In [1]: import numpy as np

In [2]: import numpy.linalg as la

In [3]: np.set_printoptions(precision=3, suppress=True, linewidth=120, legacy="1.25")

In [4]: def rnd(a):
   ...:     return np.round(a, 3) + 0
   ...: 

In [5]: feats = np.array([[3, 2, 3], [3, 3, 2], [2, 3, 3]])

In [6]: rnd(la.det(feats[::-1]))
Out[6]: -8.0

In [7]: rnd(la.eigvals(feats).sum().real)
Out[7]: 9.0

In [8]: np.kron(np.eye(2, dtype=int), feats)
Out[8]: 
array([[3, 2, 3, 0, 0, 0],
       [3, 3, 2, 0, 0, 0],
       [2, 3, 3, 0, 0, 0],
       [0, 0, 0, 3, 2, 3],
       [0, 0, 0, 3, 3, 2],
       [0, 0, 0, 2, 3, 3]])

In [9]: np.einsum("ii->", feats)
Out[9]: 9

In [10]: f = np.array([-4, -4, 1])

In [11]: np.array([np.convolve(row, f, "same") for row in feats])
Out[11]: 
array([[-20, -17, -10],
       [-24, -17,  -5],
       [-20, -22,  -9]])

In [12]: np.convolve(feats[2], f)
Out[12]: array([ -8, -20, -22,  -9,   3])

In [13]: np.cross(feats[2, :3], feats[0, :3])
Out[13]: array([ 3,  3, -5])

In [14]: M2 = feats / la.norm(feats, axis=1, keepdims=True)

In [15]: G = M2 @ M2.T

In [16]: rnd(la.norm(M2, axis=1))
Out[16]: array([1., 1., 1.])

In [17]: rnd(np.degrees(np.arccos(np.clip(G[2, 1], -1, 1))))
Out[17]: 17.341

In [18]: (G - 2 * np.eye(3)).round(6).argmax(axis=1)
Out[18]: array([1, 0, 0])

In [19]: rnd(G)
Out[19]: 
array([[1.   , 0.955, 0.955],
       [0.955, 1.   , 0.955],
       [0.955, 0.955, 1.   ]])

In [20]: rng = np.random.default_rng(634465)

In [21]: z = rng.permutation(3)

In [22]: M2 = feats[:, z] * rng.choice([-1, 1], 3)

In [23]: M2
Out[23]: 
array([[ 3, -3,  2],
       [ 2, -3,  3],
       [ 3, -2,  3]])

In [24]: Uu, _, vt = la.svd(feats.T @ M2)

In [25]: rnd(la.lstsq(feats, M2)[0])
Out[25]: 
array([[ 0., -1.,  0.],
       [ 0.,  0.,  1.],
       [ 1.,  0.,  0.]])

In [26]: z
Out[26]: array([2, 0, 1])

In [27]: (feats + feats.T) / 2
Out[27]: 
array([[3. , 2.5, 2.5],
       [2.5, 3. , 2.5],
       [2.5, 2.5, 3. ]])

In [28]: np.allclose(feats, feats.T)
Out[28]: False

In [29]: rnd(np.abs(la.eigvals(feats)).max())
Out[29]: 8.0

In [30]: la.matrix_power(feats, 4)
Out[30]: 
array([[1365, 1366, 1365],
       [1365, 1365, 1366],
       [1366, 1365, 1365]])

In [31]: rnd(np.sort(np.abs(la.eigvals(feats))))
Out[31]: array([1., 1., 8.])

In [32]: X = -2 * np.eye(7) + np.eye(7, k=1)

In [33]: X
Out[33]: 
array([[-2.,  1.,  0.,  0.,  0.,  0.,  0.],
       [ 0., -2.,  1.,  0.,  0.,  0.,  0.],
       [ 0.,  0., -2.,  1.,  0.,  0.,  0.],
       [ 0.,  0.,  0., -2.,  1.,  0.,  0.],
       [ 0.,  0.,  0.,  0., -2.,  1.,  0.],
       [ 0.,  0.,  0.,  0.,  0., -2.,  1.],
       [ 0.,  0.,  0.,  0.,  0.,  0., -2.]])

In [34]: # triangular

In [35]: t3 = np.stack([X, -2 * X, X[::-1]])

In [36]: rnd(la.det(t3))
Out[36]: array([ -128., 16384.,   128.])

In [37]: rnd(la.norm(t3, axis=(1, 2)))
Out[37]: array([ 5.831, 11.662,  5.831])

In [38]: np.einsum("bij,cij->bc", t3, t3)
Out[38]: 
array([[ 34., -68.,   5.],
       [-68., 136., -10.],
       [  5., -10.,  34.]])

In [39]: la.matrix_rank(t3)
Out[39]: array([7, 7, 7])

In [40]: (t3 @ X.T).shape
Out[40]: (3, 7, 7)

In [41]: vec = np.array([-5, 0, -2, 3, 2, 0, 1])

In [42]: X @ np.ones(7)
Out[42]: array([-1., -1., -1., -1., -1., -1., -2.])

In [43]: np.einsum("ij,j->i", X, vec)
Out[43]: array([10., -2.,  7., -4., -4.,  1., -2.])

In [44]: Q, V = la.qr(X[:, :6])[0], la.qr(X[:, 6:])[0]

In [45]: sv = la.svd(Q.T @ V, compute_uv=False)

In [46]: rnd(np.degrees(np.arccos(sv.clip(0, 1))))
Out[46]: array([63.435])

In [47]: f = np.array([2, -2, -2, 0, 2, -2, -2])

In [48]: M2 = X + np.outer(f, np.eye(7)[0])

In [49]: rnd(la.det(M2) / la.det(X)), rnd(1 + la.solve(X, f)[0])
Out[49]: (0.734, 0.734)

In [50]: M2
Out[50]: 
array([[ 0.,  1.,  0.,  0.,  0.,  0.,  0.],
       [-2., -2.,  1.,  0.,  0.,  0.,  0.],
       [-2.,  0., -2.,  1.,  0.,  0.,  0.],
       [ 0.,  0.,  0., -2.,  1.,  0.,  0.],
       [ 2.,  0.,  0.,  0., -2.,  1.,  0.],
       [-2.,  0.,  0.,  0.,  0., -2.,  1.],
       [-2.,  0.,  0.,  0.,  0.,  0., -2.]])
